$ ipython --no-banner

In [1]: import numpy as np

In [2]: import numpy.linalg as la

In [3]: np.set_printoptions(precision=1, suppress=True, linewidth=140, legacy="1.25")

In [4]: arr = np.arange(16).reshape(4, 4) + -1

In [5]: arr
Out[5]: 
array([[-1,  0,  1,  2],
       [ 3,  4,  5,  6],
       [ 7,  8,  9, 10],
       [11, 12, 13, 14]])

In [6]: rng = np.random.default_rng(1691)

In [7]: z = rng.permutation(4)

In [8]: z
Out[8]: array([0, 1, 2, 3])

In [9]: B = arr[z][:, z]

In [10]: np.allclose(B, arr)
Out[10]: True

In [11]: np.round(np.sort(np.abs(la.eigvals(B))), 1) + 0
Out[11]: array([ 0. ,  0. ,  2.8, 28.8])

In [12]: np.diag(B)
Out[12]: array([-1,  4,  9, 14])

In [13]: round(la.det(B), 1), np.round(la.det(arr[z]), 1)
Out[13]: (0.0, 0.0)

In [14]: round(float(la.det(arr)), 1)
Out[14]: 0.0

In [15]: np.allclose(arr, arr.T)
Out[15]: False

In [16]: np.round(np.sort(np.abs(la.eigvals(arr))), 1) + 0
Out[16]: array([ 0. ,  0. ,  2.8, 28.8])

In [17]: np.allclose(arr @ arr.T, arr.T @ arr)
Out[17]: False

In [18]: np.trace(arr)
Out[18]: 26

In [19]: la.matrix_power(arr, 3)
Out[19]: 
array([[  700,   832,   964,  1096],
       [ 3100,  3648,  4196,  4744],
       [ 5500,  6464,  7428,  8392],
       [ 7900,  9280, 10660, 12040]])

In [20]: data = np.cumsum(np.array([[3, 4, 0],
    ...:     [4, 5, 2],
    ...:     [1, 0, 3],
    ...:     [5, 5, 3],
    ...:     [5, 4, 1],
    ...:     [5, 2, 4],
    ...:     [3, 4, 1],
    ...:     [3, 4, 0],
    ...:     [3, 4, 5],
    ...:     [1, 5, 5]]), axis=0)

In [21]: data
Out[21]: 
array([[ 3,  4,  0],
       [ 7,  9,  2],
       [ 8,  9,  5],
       [13, 14,  8],
       [18, 18,  9],
       [23, 20, 13],
       [26, 24, 14],
       [29, 28, 14],
       [32, 32, 19],
       [33, 37, 24]])

In [22]: f, g = data[6], data[4]

In [23]: f @ f
Out[23]: 1448

In [24]: f @ g
Out[24]: 1026

In [25]: p = (f @ g) / (f @ f) * f

In [26]: np.outer(f, g)
Out[26]: 
array([[468, 468, 234],
       [432, 432, 216],
       [252, 252, 126]])

In [27]: round(float(la.norm(f + g) ** 2 + la.norm(f - g) ** 2), 1)
Out[27]: 4354.0

In [28]: p
Out[28]: array([18.4, 17. ,  9.9])

In [29]: round((g - p) @ f, 1)
Out[29]: -0.0

In [30]: g - p
Out[30]: array([-0.4,  1. , -0.9])

In [31]: f = np.array([-2, -1])

In [32]: np.correlate(data[4], data[0], "full")
Out[32]: array([  0,  72, 126,  90,  27])

In [33]: np.convolve(data[4], f)
Out[33]: array([-36, -54, -36,  -9])

In [34]: z = data[:, 2] > np.median(data[:, 2])

In [35]: f = data[z].mean(axis=0) - data[~z].mean(axis=0)

In [36]: np.argsort(-np.abs(f).round(6), kind="stable")
Out[36]: array([0, 1, 2])

In [37]: B = np.c_[data[:, :1] @ np.array([[2]]), np.array([1, -2, 1, 1, 1, 1, 1, -1, -1, 1])]

In [38]: B
Out[38]: 
array([[ 6,  1],
       [14, -2],
       [16,  1],
       [26,  1],
       [36,  1],
       [46,  1],
       [52,  1],
       [58, -1],
       [64, -1],
       [66,  1]])

In [39]: np.round(la.lstsq(data, B[:, 0])[0], 1) + 0
Out[39]: array([2., 0., 0.])

In [40]: gram = np.cov(data, rowvar=False)

In [41]: np.polyfit(data[:, 0], data[:, 2], 1)
Out[41]: array([ 0.7, -1.8])

In [42]: np.argsort(-data.std(axis=0).round(6), kind="stable")
Out[42]: array([0, 1, 2])

In [43]: gram.shape
Out[43]: (3, 3)

In [44]: np.median(data, axis=0)
Out[44]: array([20.5, 19. , 11. ])

In [45]: np.argwhere(np.triu(np.abs(np.corrcoef(data.T)) > 0.8, 1))
Out[45]: 
array([[0, 1],
       [0, 2],
       [1, 2]])

In [46]: la.eigvalsh(gram)[::-1]
Out[46]: array([289.5,   2.9,   1.1])

In [47]: np.corrcoef(data.T)
Out[47]: 
array([[1., 1., 1.],
       [1., 1., 1.],
       [1., 1., 1.]])

In [48]: mat = np.load("layer10.npy")

In [49]: mat
Out[49]: 
array([[ 1., -3.,  0.,  0.],
       [-3.,  0., -3.,  0.],
       [ 0., -3.,  2., -3.],
       [ 0.,  0., -3.,  1.]])

In [50]: # symmetric, so the eigenvalues are real

In [51]: ev, V = la.eig(mat)

In [52]: np.sort(la.eigvals(mat @ mat))
Out[52]: array([ 0.7,  7.9, 15.8, 35.7])

In [53]: f = np.array([2, 5, -3, 2])

In [54]: B = mat + np.outer(f, np.eye(4)[1])

In [55]: la.matrix_rank(la.inv(B) - la.inv(mat), tol=1e-8)
Out[55]: 1

In [56]: m1 = np.array([[0, 0], [18, 15]])

In [57]: P = np.triu(np.array([[-3, -3], [-3, 0]]), 1) + np.eye(2)

In [58]: B = P @ m1 @ la.inv(P)

In [59]: la.matrix_rank(B)
Out[59]: 1

In [60]: np.round(np.poly(B), 1) + 0
Out[60]: array([  1., -15.,   0.])

In [61]: np.trace(B), np.trace(m1)
Out[61]: (15.0, 15)

In [62]: la.lstsq(m1[:-1].T, m1[-1])[2]
Out[62]: 0

In [63]: np.unique(m1.round(6), axis=0).shape
Out[63]: (2, 2)

In [64]: np.abs(np.diag(la.qr(m1)[1])) > 1e-9
Out[64]: array([ True, False])

In [65]: rk = la.matrix_rank(m1)

In [66]: rk
Out[66]: 1

In [67]: null = la.svd(m1)[2][rk:].T

In [68]: [int(la.matrix_rank(m1[:i])) for i in range(1, len(m1) + 1)]
Out[68]: [0, 1]

In [69]: m1 @ null
Out[69]: 
array([[0.],
       [0.]])

In [70]: null.shape
Out[70]: (2, 1)

In [71]: la.cond(m1) > 100
Out[71]: True

In [72]: np.argsort(-la.norm(m1, axis=0).round(6), kind="stable")[:3]
Out[72]: array([0, 1])

In [73]: [round(float(x), 1) for x in la.svd(m1, compute_uv=False)[:3]]
Out[73]: [23.4, 0.0]

In [74]: feats = np.load("sample8.npy")

In [75]: feats
Out[75]: 
array([[6., 0.],
       [0., 6.]])

In [76]: ev, V = la.eigh(feats)

In [77]: la.eigvalsh(feats @ feats)
Out[77]: array([36., 36.])

In [78]: V.T @ feats @ V
Out[78]: 
array([[6., 0.],
       [0., 6.]])

In [79]: V @ np.diag(ev) @ V.T
Out[79]: 
array([[6., 0.],
       [0., 6.]])

In [80]: la.eigvalsh(feats + -1 * np.eye(2))
Out[80]: array([5., 5.])

In [81]: ev.sum(), np.trace(feats)
Out[81]: (12.0, 12.0)

In [82]: V.T @ V
Out[82]: 
array([[1., 0.],
       [0., 1.]])

In [83]: feats @ feats.T
Out[83]: 
array([[36.,  0.],
       [ 0., 36.]])

In [84]: la.pinv(feats)
Out[84]: 
array([[0.2, 0. ],
       [0. , 0.2]])

In [85]: la.norm(feats, axis=0)
Out[85]: array([6., 6.])

In [86]: B = feats / la.norm(feats, axis=1, keepdims=True)

In [87]: gram = B @ B.T

In [88]: (np.abs(gram) > 0.9).astype(int)
Out[88]: 
array([[1, 0],
       [0, 1]])

In [89]: gram
Out[89]: 
array([[1., 0.],
       [0., 1.]])

In [90]: np.argwhere(np.triu(np.abs(gram) > 0.95, 1))
Out[90]: array([], shape=(0, 2), dtype=int64)

In [91]: la.norm(B, axis=1)
Out[91]: array([1., 1.])

In [92]: (gram - 2 * np.eye(2)).round(6).argmax(axis=1)
Out[92]: array([1, 0])

In [93]: E = (rng.random((4, 4)) < 0.3) + np.eye(4)

In [94]: E /= E.sum(axis=1, keepdims=True)

In [95]: E
Out[95]: 
array([[0.3, 0.3, 0.3, 0. ],
       [0. , 0.5, 0. , 0.5],
       [0. , 0.5, 0.5, 0. ],
       [0.5, 0. , 0. , 0.5]])

In [96]: f = np.array([2, 1, 2, 2])

In [97]: B = E + np.outer(f, np.eye(4)[1])

In [98]: B
Out[98]: 
array([[0.3, 2.3, 0.3, 0. ],
       [0. , 1.5, 0. , 0.5],
       [0. , 2.5, 0.5, 0. ],
       [0.5, 2. , 0. , 0.5]])

In [99]: la.matrix_rank(la.inv(B) - la.inv(E), tol=1e-8)
Out[99]: 1

In [100]: la.matrix_rank(B - E)
Out[100]: 1
